% python3 -q
>>> import numpy as np
>>> np.set_printoptions(precision=2, suppress=True, linewidth=160, legacy="1.25")
>>> rd = lambda a: np.round(a, 2) + 0
>>> E = np.load("data.npy")
>>> E
array([[ 0,  0,  0,  0,  0,  0, -8,  0,  0,  0,  0, -4],
       [ 0,  0,  0,  6,  0,  0,  0,  0,  0,  0,  0,  0],
       [ 0, -5,  0,  1,  0, -1,  0,  0,  0,  0,  0,  4],
       [ 0,  0,  2,  0,  0, -3,  0,  0,  0,  0,  0, -9],
       [ 0,  0,  0, -1,  4,  0,  0, -8,  4, -7, -4,  0],
       [ 2,  0,  0, -8,  0,  0,  0,  0,  0,  0,  0,  0],
       [ 0,  4,  0,  4, -1,  0, -7,  0,  0, -8,  0,  0],
       [ 0,  0,  0,  4,  0, -4, -6,  0,  0,  0,  0,  0],
       [-6,  0,  0,  0,  0, -4,  0,  4,  0,  0,  0,  0]])
>>> w1 = np.array([[3, 2, 3, 3, 0, 3],
...     [0, 1, 3, 2, 0, 0],
...     [1, 3, 2, 1, 3, 3],
...     [2, 3, 2, 0, 1, 0],
...     [2, 3, 1, 1, 0, 3],
...     [0, 2, 0, 2, 1, 2],
...     [3, 0, 3, 2, 1, 3],
...     [1, 1, 2, 3, 0, 3],
...     [1, 3, 0, 1, 1, 2],
...     [3, 1, 1, 1, 3, 3],
...     [3, 0, 0, 2, 3, 2],
...     [3, 3, 1, 2, 3, 3]])
>>> beta = np.array([2, -3, -2, 3, -3, 3])
>>> act = np.maximum(E @ w1 + beta, 0)
>>> print((act > 0).astype(int))
[[0 0 0 0 0 0]
 [1 1 1 1 1 1]
 [1 1 0 0 1 1]
 [0 0 0 0 0 0]
 [0 1 0 0 0 0]
 [0 0 0 1 0 1]
 [0 1 0 0 0 0]
 [0 1 0 0 0 0]
 [0 0 0 0 0 0]]
>>> np.linalg.matrix_rank(act)
4
>>> rd((act > 0).mean(axis=0))
array([0.22, 0.56, 0.11, 0.22, 0.22, 0.33])
>>> print(act)
[[ 0  0  0  0  0  0]
 [14 15 10  3  3  3]
 [16  5  0  0  9 13]
 [ 0  0  0  0  0  0]
 [ 0  3  0  0  0  0]
 [ 0  0  0  9  0  9]
 [ 0  2  0  0  0  0]
 [ 0  1  0  0  0  0]
 [ 0  0  0  0  0  0]]
>>> basis = np.array([[0, 0], [-2, 3], [2, -2], [-1, -2], [0, 0], [0, 3]])
>>> (act @ basis).round(6).argmax(axis=1)
array([0, 1, 1, 0, 1, 1, 1, 1, 0])
>>> w1 @ basis
array([[-1,  3],
       [ 2, -7],
       [-3, 12],
       [-2,  5],
       [-5, 14],
       [-6,  8],
       [ 4, -1],
       [-1,  2],
       [-7, 13],
       [-1,  8],
       [-2,  2],
       [-6, 12]])
>>> arr = np.loadtxt("test1.csv", delimiter=",")
>>> arr
array([[-15.42,  -9.13,   9.36,   3.6 ,   9.45,   2.77,   4.27,  -5.28,  -5.74, -10.58],
       [-16.22,  -8.74,   9.5 ,   5.42,   9.64,   4.72,   4.38,  -6.31,  -3.  ,  -9.69],
       [-14.74, -12.46,  10.2 ,   4.7 ,  11.02,   4.74,   3.83,  -5.37,  -5.59, -10.44],
       [-13.92,  -8.45,  10.43,   5.2 ,   8.95,   5.41,   3.93,  -4.7 ,  -6.65,  -9.33],
       [-16.87,  -9.06,   8.51,   5.38,  10.73,   4.07,   4.23,  -6.61,  -6.42,  -8.7 ],
       [-16.63,  -8.93,   8.85,   5.01,   9.96,   3.87,   5.68,  -4.56,  -4.38,  -9.49],
       [-15.78, -11.15,   9.9 ,   4.35,   8.8 ,   3.87,   4.08,  -4.26,  -5.08,  -9.92],
       [-15.43,  -9.94,   9.77,   5.32,   9.73,   3.71,   4.48,  -4.93,  -6.24,  -9.13],
       [-15.78,  -9.78,   7.83,   6.33,  10.24,   6.45,   3.88,  -3.9 ,  -6.3 ,  -9.84],
       [-15.17,  -9.83,  10.18,   5.69,  10.96,   4.1 ,   4.59,  -4.19,  -3.31, -11.91],
       [-15.71, -10.52,   9.02,   4.54,  11.65,   3.82,   4.56,  -4.88,  -6.19,  -8.16],
       [-14.13,  -9.34,   8.88,   4.32,  11.16,   5.03,   4.2 ,  -4.96,  -4.35,  -9.99],
       [-15.48,  -9.84,   8.59,   4.22,   9.91,   5.34,   2.77,  -6.04,  -4.92,  -9.83],
       [-14.1 ,  -9.81,  11.18,   5.66,  10.31,   4.46,   5.1 ,  -5.29,  -6.77, -10.52],
       [-15.27,  -8.58,  11.3 ,   6.  ,  10.57,   4.59,   5.74,  -3.69,  -4.28,  -8.86],
       [-14.99, -10.49,  11.4 ,   5.79,   9.28,   5.64,   4.23,  -4.61,  -6.52, -10.52],
       [-15.32,  -9.43,  10.15,   3.76,   9.97,   3.97,   5.85,  -5.19,  -4.91, -12.54],
       [-14.15, -11.39,  11.15,   5.3 ,   8.46,   5.48,   4.02,  -5.46,  -4.86, -10.25],
       [-13.89,  -9.18,  10.55,   4.69,   8.98,   4.65,   5.  ,  -3.31,  -4.45,  -9.65],
       [-15.02, -11.26,   9.85,   4.87,  11.49,   6.33,   4.18,  -5.92,  -6.24, -10.25],
       [-15.53,  -8.99,  12.12,   4.35,  10.46,   3.49,   4.05,  -4.91,  -5.08, -12.  ],
       [-15.91,  -9.51,  12.07,   4.35,  10.63,   5.37,   4.74,  -4.04,  -5.82,  -8.7 ],
       [-15.23,  -8.07,  11.68,   4.63,   9.29,   4.02,   5.71,  -6.  ,  -6.03, -11.76],
       [-15.82,  -9.05,  10.04,   5.48,  11.14,   5.67,   6.32,  -4.25,  -6.67, -10.66],
       [-13.3 ,  -9.47,  10.6 ,   5.18,   8.78,   2.64,   4.65,  -4.48,  -4.78,  -9.35]])
>>> x = np.array([2, -2, -2, 0, -2, 2, 0, -2, -1, -2])
>>> rhs = arr @ x
>>> print(rd(np.linalg.lstsq(arr, rhs)[0]))
[ 2. -2. -2.  0. -2.  2.  0. -2. -1. -2.]
>>> print(rd(np.linalg.solve(arr.T @ arr, arr.T @ rhs)))
[ 2. -2. -2.  0. -2.  2.  0. -2. -1. -2.]
>>> rng = np.random.default_rng(681444)
>>> rhs = rhs + 0.1 * rng.normal(size=25)
>>> print(rd(rhs))
[ -7.17  -8.81  -0.29  -4.28  -8.92 -12.67  -5.45  -8.3   -1.45  -9.42 -11.74  -5.28  -0.99  -4.05 -18.59  -2.28  -3.75   2.55  -8.96   1.02 -12.41 -16.12
  -6.6   -8.07  -8.59]
>>> beta, *_ = np.linalg.lstsq(arr, rhs)
>>> rd(beta)
array([ 2.02, -2.02, -2.  ,  0.  , -2.01,  1.99,  0.05, -2.04, -1.02, -1.98])
>>> beta.round()
array([ 2., -2., -2., -0., -2.,  2.,  0., -2., -1., -2.])
